% python3 -q
>>> import numpy as np
>>> from numpy import linalg as LA
>>> np.set_printoptions(precision=3, suppress=True, linewidth=140)
>>> W0 = np.load("data.npy")
>>> W0
array([[ 0,  0, -2, -1,  0],
       [ 0,  0,  2, -4,  3],
       [ 2, -2,  0,  1, -1],
       [ 1,  4, -1,  0,  4],
       [ 0, -3,  1, -4,  0]])
>>> Uu, sv, VT = LA.svd(W0)
>>> vecs = VT[:(sv > 1e-8).sum()]
>>> rng = np.random.default_rng(786855)
>>> vec = W0[0] + 3 * W0[3] + rng.integers(2) * np.eye(5)[2]
>>> vec
array([ 3., 12., -5., -1., 12.])
>>> np.round(LA.norm(vec - vecs.T @ vecs @ vec), 3)
np.float64(0.0)
>>> np.allclose(vecs.T @ vecs @ vec, vec)
True
>>> E = np.load("case15.npy")
>>> E
array([[ 5,  0,  8],
       [ 5,  0, 12],
       [ 5,  0,  4],
       [ 5,  2,  2],
       [ 5,  0, 12],
       [ 5,  0,  4],
       [ 5,  0, 10],
       [ 5,  0, 12],
       [ 5,  2,  2],
       [ 5,  4,  0],
       [ 5,  0,  8],
       [ 5,  0, 10],
       [ 5,  0, 10],
       [ 5,  0,  4]])
>>> # row 4 repeats row 1
>>> other = np.array([[1, 1, 1], [-1, 2, -2], [1, -1, -3]])
>>> np.vstack([E, other.T]).shape
(17, 3)
>>> data = np.load("dump.npy")
>>> data
array([[ 0, -2, -2],
       [ 2,  0, -1],
       [ 2,  1,  0]])
>>> # rank 2
>>> LA.matrix_rank(data)
np.int64(2)
>>> round(float(LA.norm(data)), 3)
4.243
>>> data.sum(axis=1)
array([-4,  1,  3])
>>> np.count_nonzero(data)
np.int64(6)
>>> data.shape
(3, 3)
>>> data - data[0]
array([[0, 0, 0],
       [2, 2, 1],
       [2, 3, 2]])
>>> data.mean(axis=0)
array([ 1.333, -0.333, -1.   ])
>>> np.allclose(data[:-1].T @ LA.lstsq(data[:-1].T, data[-1])[0], data[-1])
True
>>> LA.lstsq(data[:-1].T, data[-1])[2]
np.int32(2)
>>> C2 = data.T @ data
>>> C2
array([[ 8,  2, -2],
       [ 2,  5,  4],
       [-2,  4,  5]])
>>> LA.matrix_rank(C2)
np.int64(2)
>>> (data @ data.T).shape
(3, 3)
>>> np.round(LA.svd(data, compute_uv=False) ** 2, 3) + 0
array([9., 9., 0.])
>>> np.round(LA.eigvalsh(C2)[::-1], 3) + 0
array([9., 9., 0.])
>>> Uu, sv, VT = LA.svd(data)
>>> sv.round(3) + 0
array([3., 3., 0.])
>>> other = Uu[:, :2] @ np.diag(sv[:2]) @ VT[:2]
>>> other.round(3) + 0
array([[ 0., -2., -2.],
       [ 2.,  0., -1.],
       [ 2.,  1.,  0.]])
>>> LA.matrix_rank(data, rtol=0.05)
np.int64(2)
>>> np.round(np.abs(data - other).max(), 3)
np.float64(0.0)
>>> P = np.triu(np.array([[3, 5, 4], [2, 0, 0], [1, 3, 0]]), 1) + np.eye(3)
>>> other = P @ data @ LA.inv(P)
>>> round(LA.det(other), 3)
np.float64(0.0)
>>> X = np.loadtxt("out2.csv", delimiter=",")
>>> X
array([[0.429, 0.   , 0.143, 0.429],
       [0.143, 0.143, 0.429, 0.286],
       [0.357, 0.357, 0.214, 0.071],
       [0.267, 0.333, 0.133, 0.267]])
>>> (X - X.T) / 2
array([[ 0.   , -0.071, -0.107,  0.081],
       [ 0.071,  0.   ,  0.036, -0.024],
       [ 0.107, -0.036,  0.   , -0.031],
       [-0.081,  0.024,  0.031,  0.   ]])
>>> np.sort(np.abs(LA.eigvals(X)))
array([0.217, 0.217, 0.334, 1.   ])
>>> (X + X.T) / 2
array([[0.429, 0.071, 0.25 , 0.348],
       [0.071, 0.143, 0.393, 0.31 ],
       [0.25 , 0.393, 0.214, 0.102],
       [0.348, 0.31 , 0.102, 0.267]])
>>> u = np.array([-3, 3, -7])
>>> np.correlate(X[2], X[0], "full")
array([0.153, 0.204, 0.143, 0.214, 0.163, 0.092, 0.031])
>>> np.array([np.convolve(row, u, "same") for row in X])
array([[ 1.286, -3.429, -0.857,  0.286],
       [ 0.   , -1.857, -0.571, -2.143],
       [ 0.   , -2.071, -2.071, -1.286],
       [-0.2  , -1.267, -2.733, -0.133]])
>>> np.cross(X[2, :3], X[0, :3])
array([ 0.051,  0.041, -0.153])
>>> np.polyval(u, X[2])
array([-6.311, -6.311, -6.495, -6.801])
>>> LA.matrix_power(X, 100)
array([[0.312, 0.197, 0.212, 0.28 ],
       [0.312, 0.197, 0.212, 0.28 ],
       [0.312, 0.197, 0.212, 0.28 ],
       [0.312, 0.197, 0.212, 0.28 ]])
>>> X @ np.ones(4)
array([1., 1., 1., 1.])
>>> np.sort(np.abs(LA.eigvals(X)))[::-1]
array([1.   , 0.334, 0.217, 0.217])
>>> p = np.eye(4)[2]
>>> for _ in range(7):
...     p = p @ X
...     print(p.round(3))
... 
[0.357 0.357 0.214 0.071]
[0.3   0.151 0.26  0.289]
[0.32  0.211 0.202 0.267]
[0.311 0.191 0.215 0.283]
[0.313 0.198 0.21  0.279]
[0.312 0.196 0.212 0.28 ]
[0.312 0.197 0.211 0.28 ]
>>> z = rng.permutation(4)
>>> z
array([0, 3, 1, 2])
>>> other = X[z][:, z]
>>> round(float(np.trace(other)), 3)
1.052
>>> np.sort(np.abs(LA.eigvals(other)))
array([0.217, 0.217, 0.334, 1.   ])
>>> np.allclose(other, X)
False
>>> other = np.array([[3, 4, -4], [-5, 3, -3], [-1, 1, -1], [-5, 1, -5]])
>>> np.einsum("ik,kj->ij", X, other)
array([[-1.   ,  2.286, -4.   ],
       [-2.143,  1.714, -2.857],
       [-1.286,  2.786, -3.071],
       [-2.333,  2.467, -3.533]])
>>> np.vstack([X, other.T]).shape
(7, 4)
>>> mat = np.load("test9.npy")
>>> mat
array([[ 2,  2,  2,  2,  2,  2,  2],
       [ 2,  4,  4,  4,  4,  4,  4],
       [ 2,  4,  6,  6,  6,  6,  6],
       [ 2,  4,  6,  8,  8,  8,  8],
       [ 2,  4,  6,  8, 10, 10, 10],
       [ 2,  4,  6,  8, 10, 12, 12],
       [ 2,  4,  6,  8, 10, 12, 14]])
>>> # symmetric, so the eigenvalues are real
>>> C2 = mat.T @ mat
>>> C2
array([[ 28,  52,  72,  88, 100, 108, 112],
       [ 52, 100, 140, 172, 196, 212, 220],
       [ 72, 140, 200, 248, 284, 308, 320],
       [ 88, 172, 248, 312, 360, 392, 408],
       [100, 196, 284, 360, 420, 460, 480],
       [108, 212, 308, 392, 460, 508, 532],
       [112, 220, 320, 408, 480, 532, 560]])
>>> LA.eigvalsh(C2)[::-1]
array([2094.121,   27.416,    4.   ,    1.247,    0.584,    0.359,    0.273])
>>> np.allclose(C2, C2.T)
True
>>> np.trace(C2), (mat ** 2).sum()
(np.int64(2128), np.int64(2128))
>>> np.diag(C2)
array([ 28, 100, 200, 312, 420, 508, 560])
>>> (mat @ mat.T).shape
(7, 7)
>>> vec = np.array([1, -3, -1, 2, 3, 2, -3])
>>> (C2 @ vec).argmax()
np.int64(6)
>>> np.sign((C2 @ vec).round(6))
array([1, 1, 1, 1, 1, 1, 1])
>>> (C2 * vec).sum(axis=1)
array([156, 308, 456, 588, 688, 748, 772])
>>> C2 @ np.eye(7)[0]
array([ 28.,  52.,  72.,  88., 100., 108., 112.])
>>> C2 @ vec
array([156, 308, 456, 588, 688, 748, 772])
>>> other = mat + rng.integers(-2, 3, (7, 1)) @ rng.integers(-2, 3, (1, 7))
>>> other
array([[ 0,  0,  2,  4,  2,  0,  6],
       [ 1,  3,  4,  5,  4,  3,  6],
       [ 3,  5,  6,  5,  6,  7,  4],
       [ 2,  4,  6,  8,  8,  8,  8],
       [ 4,  6,  6,  6, 10, 12,  6],
       [ 1,  3,  6,  9, 10, 11, 14],
       [ 4,  6,  6,  6, 10, 14, 10]])
>>> np.abs(other - mat).sum(axis=1)
array([12,  6,  6,  0, 12,  6, 12])
>>> F = np.load("arr.npy")
>>> F
array([[ 3, -4, -5, -2, -5],
       [ 0, -3,  0, -3, -4],
       [ 1,  5, -4,  5,  2],
       [ 4,  4,  0,  4, -1],
       [-1,  1, -3,  0, -4],
       [ 0,  1, -1, -4,  2],
       [-5,  2, -1,  4,  5],
       [ 3,  2,  4, -3,  1],
       [-1, -2, -3, -2,  1],
       [ 3,  5, -5,  7,  7]])
>>> z = F[:, 2] > np.median(F[:, 2])
>>> u = F[z].mean(axis=0) - F[~z].mean(axis=0)
>>> (((F - F.mean(axis=0)) @ u > 0) == z).mean()
np.float64(0.8)
>>> ((F - F.mean(axis=0)) @ u > 0).astype(int)
array([0, 1, 0, 0, 0, 1, 1, 1, 1, 0])
>>> u
array([-0.6,  0.2,  4.4, -2. ,  0.4])
>>> round(float(LA.norm(data, 2) / LA.norm(data)), 3)
0.707
>>> LA.matrix_rank(data, rtol=0.1)
np.int64(2)
>>> cen = (F - F.mean(axis=0)) / F.std(axis=0)
>>> cen.std(axis=0)
array([1., 1., 1., 1., 1.])
>>> b = LA.lstsq(np.delete(cen, 0, axis=1), cen[:, 0])[0]
>>> b
array([ 0.715, -0.124, -0.242, -0.532])
>>> C = F[[2, 6]].astype(float)
>>> for _ in range(3):
...     z = LA.norm(F[:, None] - C, axis=-1).argmin(axis=1)
...     C = np.array([F[z == j].mean(axis=0) for j in range(2)])
... 
>>> z
array([0, 0, 0, 0, 0, 1, 1, 0, 1, 0])
>>> C
array([[ 1.857,  1.429, -1.857,  1.143, -0.571],
       [-2.   ,  0.333, -1.667, -0.667,  2.667]])
>>> np.bincount(z)
array([7, 3])
>>> other = C + rng.integers(-2, 3, (2, 1)) @ rng.integers(-2, 3, (1, 5))
>>> other
array([[ 0.857,  0.429,  0.143,  1.143,  0.429],
       [-2.   ,  0.333, -1.667, -0.667,  2.667]])
>>> other - C
array([[-1., -1.,  2.,  0.,  1.],
       [ 0.,  0.,  0.,  0.,  0.]])
>>> LA.matrix_rank(other - C, tol=1e-8)
np.int64(1)
>>> Q, _ = LA.qr(np.array([[0.6, -0.8, -0.6, -0.3, -0.4],
...     [1.4, -0.7, 1.1, 0.2, 0.3],
...     [-0.3, 0.3, -0.4, 0.0, -0.7],
...     [0.2, -0.6, 0.2, 1.6, 0.6],
...     [-0.7, -0.9, 0.1, -1.3, -0.1],
...     [-0.4, -1.4, 0.2, 0.3, -2.3],
...     [-0.1, 0.1, -0.4, -0.6, 0.0],
...     [2.6, 0.5, -0.1, 0.4, 0.8]]))
>>> M = Q @ Q.T
>>> M
array([[ 0.682, -0.153,  0.005,  0.141,  0.241,  0.144,  0.193,  0.24 ],
       [-0.153,  0.751, -0.249, -0.012,  0.146,  0.128, -0.161,  0.195],
       [ 0.005, -0.249,  0.219, -0.171, -0.216,  0.178,  0.033,  0.027],
       [ 0.141, -0.012, -0.171,  0.894, -0.126, -0.024, -0.149, -0.081],
       [ 0.241,  0.146, -0.216, -0.126,  0.658, -0.061,  0.139, -0.246],
       [ 0.144,  0.128,  0.178, -0.024, -0.061,  0.893, -0.093, -0.116],
       [ 0.193, -0.161,  0.033, -0.149,  0.139, -0.093,  0.135,  0.047],
       [ 0.24 ,  0.195,  0.027, -0.081, -0.246, -0.116,  0.047,  0.767]])
>>> # symmetric
>>> r = LA.matrix_rank(M)
>>> r
np.int64(5)
>>> null = LA.svd(M)[2][r:].T
>>> null @ null.T
array([[ 0.318,  0.153, -0.005, -0.141, -0.241, -0.144, -0.193, -0.24 ],
       [ 0.153,  0.249,  0.249,  0.012, -0.146, -0.128,  0.161, -0.195],
       [-0.005,  0.249,  0.781,  0.171,  0.216, -0.178, -0.033, -0.027],
       [-0.141,  0.012,  0.171,  0.106,  0.126,  0.024,  0.149,  0.081],
       [-0.241, -0.146,  0.216,  0.126,  0.342,  0.061, -0.139,  0.246],
       [-0.144, -0.128, -0.178,  0.024,  0.061,  0.107,  0.093,  0.116],
       [-0.193,  0.161, -0.033,  0.149, -0.139,  0.093,  0.865, -0.047],
       [-0.24 , -0.195, -0.027,  0.081,  0.246,  0.116, -0.047,  0.233]])
>>> np.round(M @ null, 3) + 0
array([[0., 0., 0.],
       [0., 0., 0.],
       [0., 0., 0.],
       [0., 0., 0.],
       [0., 0., 0.],
       [0., 0., 0.],
       [0., 0., 0.],
       [0., 0., 0.]])
>>> [int(LA.matrix_rank(np.delete(M, i, axis=0))) for i in range(8)]
[5, 5, 5, 5, 5, 5, 5, 5]
>>> [int(LA.matrix_rank(M[:, :j + 1])) for j in range(8)]
[1, 2, 3, 4, 5, 5, 5, 5]
